In [1]: import numpy as np

In [2]: from numpy import linalg as LA

In [3]: np.set_printoptions(precision=3, suppress=True, linewidth=200, legacy="1.25")

In [4]: rnd = lambda a: np.round(a, 3) + 0

In [5]: E = np.loadtxt("arr.csv", delimiter=",")

In [6]: E
Out[6]: 
array([[ 2.048,  4.052, -4.092, -0.038, -2.017, -2.009,  6.049],
       [ 1.984,  1.196, -1.893,  3.091, -0.102, -3.941,  4.068],
       [-1.891,  6.073, -5.92 , -5.966,  4.066,  0.064,  0.101],
       [ 4.034, -4.995,  4.044,  9.011, -4.127, -3.828,  4.016],
       [ 3.907, -1.984,  1.992,  6.2  , -6.046, -2.081,  5.927],
       [ 3.02 , -4.864,  2.895,  8.897,  0.062, -5.952,  1.971],
       [-0.031, -0.041, -0.089,  0.097,  0.009, -0.015, -0.024],
       [-1.085,  0.013, -0.994, -0.058,  4.034, -2.046, -2.012]])

In [7]: U, s, VT = LA.svd(E, full_matrices=False)

In [8]: rnd(U.T @ E @ VT.T)
Out[8]: 
array([[23.461,  0.   ,  0.   ,  0.   ,  0.   ,  0.   ,  0.   ],
       [ 0.   , 12.32 ,  0.   ,  0.   ,  0.   ,  0.   ,  0.   ],
       [ 0.   ,  0.   ,  8.28 ,  0.   ,  0.   ,  0.   ,  0.   ],
       [ 0.   ,  0.   ,  0.   ,  0.224,  0.   ,  0.   ,  0.   ],
       [ 0.   ,  0.   ,  0.   ,  0.   ,  0.191,  0.   ,  0.   ],
       [ 0.   ,  0.   ,  0.   ,  0.   ,  0.   ,  0.116,  0.   ],
       [ 0.   ,  0.   ,  0.   ,  0.   ,  0.   ,  0.   ,  0.047]])

In [9]: rnd(VT @ VT.T)
Out[9]: 
array([[1., 0., 0., 0., 0., 0., 0.],
       [0., 1., 0., 0., 0., 0., 0.],
       [0., 0., 1., 0., 0., 0., 0.],
       [0., 0., 0., 1., 0., 0., 0.],
       [0., 0., 0., 0., 1., 0., 0.],
       [0., 0., 0., 0., 0., 1., 0.],
       [0., 0., 0., 0., 0., 0., 1.]])

In [10]: feats = np.load("m.npy")

In [11]: feats
Out[11]: 
array([[ 0.,  0., -1.],
       [ 0.,  0., -5.],
       [-1., -5.,  0.]])

In [12]: rnd(np.sort(np.abs(LA.eigvals(feats))))
Out[12]: array([0.   , 5.099, 5.099])

In [13]: rnd(LA.det(feats))
Out[13]: 0.0

In [14]: (feats - feats.T) / 2
Out[14]: 
array([[0., 0., 0.],
       [0., 0., 0.],
       [0., 0., 0.]])

In [15]: (feats + feats.T) / 2
Out[15]: 
array([[ 0.,  0., -1.],
       [ 0.,  0., -5.],
       [-1., -5.,  0.]])

In [16]: rnd(np.abs(LA.eigvals(feats)).max())
Out[16]: 5.099

In [17]: M2 = feats / LA.norm(feats, axis=1, keepdims=True)

In [18]: gram = M2 @ M2.T

In [19]: rnd(gram)
Out[19]: 
array([[1., 1., 0.],
       [1., 1., 0.],
       [0., 0., 1.]])

In [20]: rnd(LA.norm(M2, axis=1))
Out[20]: array([1., 1., 1.])

In [21]: (gram - 2 * np.eye(3)).round(6).argmax(axis=1)
Out[21]: array([1, 0, 0])

In [22]: (np.abs(gram) > 0.9).astype(int)
Out[22]: 
array([[1, 1, 0],
       [1, 1, 0],
       [0, 0, 1]])

In [23]: np.degrees(np.arccos(np.clip(gram[0, 1], -1, 1)))
Out[23]: 0.0

In [24]: J = np.array([[9, -9, 0, -6, 3, -3, 9, 6], [3, -3, 0, -2, 1, -1, 3, 2]])

In [25]: r0 = np.array([1, 1])

In [26]: np.cross(J[0, :3], J[1, :3])
Out[26]: array([0, 0, 0])

In [27]: np.polyval(r0, J[0])
Out[27]: array([10, -8,  1, -5,  4, -2, 10,  7])

In [28]: LA.matrix_rank(J)
Out[28]: 1

In [29]: rnd(LA.svd(J, compute_uv=False))
Out[29]: array([19.235,  0.   ])

In [30]: J[:, 8]
IndexError: index 8 is out of bounds for axis 1 with size 8


In [31]: J.sum(axis=0)
Out[31]: array([ 12, -12,   0,  -8,   4,  -4,  12,   8])

In [32]: J - J[0]
Out[32]: 
array([[ 0,  0,  0,  0,  0,  0,  0,  0],
       [-6,  6,  0,  4, -2,  2, -6, -4]])

In [33]: J[2]
IndexError: index 2 is out of bounds for axis 0 with size 2


In [34]: M = np.load("w.npy")

In [35]: M
Out[35]: 
array([[  2,   0, -16],
       [  0, -10,   0],
       [-16,   0,  -4]])

In [36]: rnd(np.sort(LA.eigvals(M).real))
Out[36]: array([-17.279, -10.   ,  15.279])

In [37]: (LA.matrix_power((M != 0) + (M.T != 0) + np.eye(3), 3) > 0).astype(int)
Out[37]: 
array([[1, 0, 1],
       [0, 1, 0],
       [1, 0, 1]])

In [38]: rnd(LA.det(M))
Out[38]: 2640.0

In [39]: np.flatnonzero(LA.matrix_power((M != 0) + (M.T != 0) + np.eye(3), 3)[2])
Out[39]: array([0, 2])

In [40]: (M != 0).astype(int)
Out[40]: 
array([[1, 0, 1],
       [0, 1, 0],
       [1, 0, 1]])
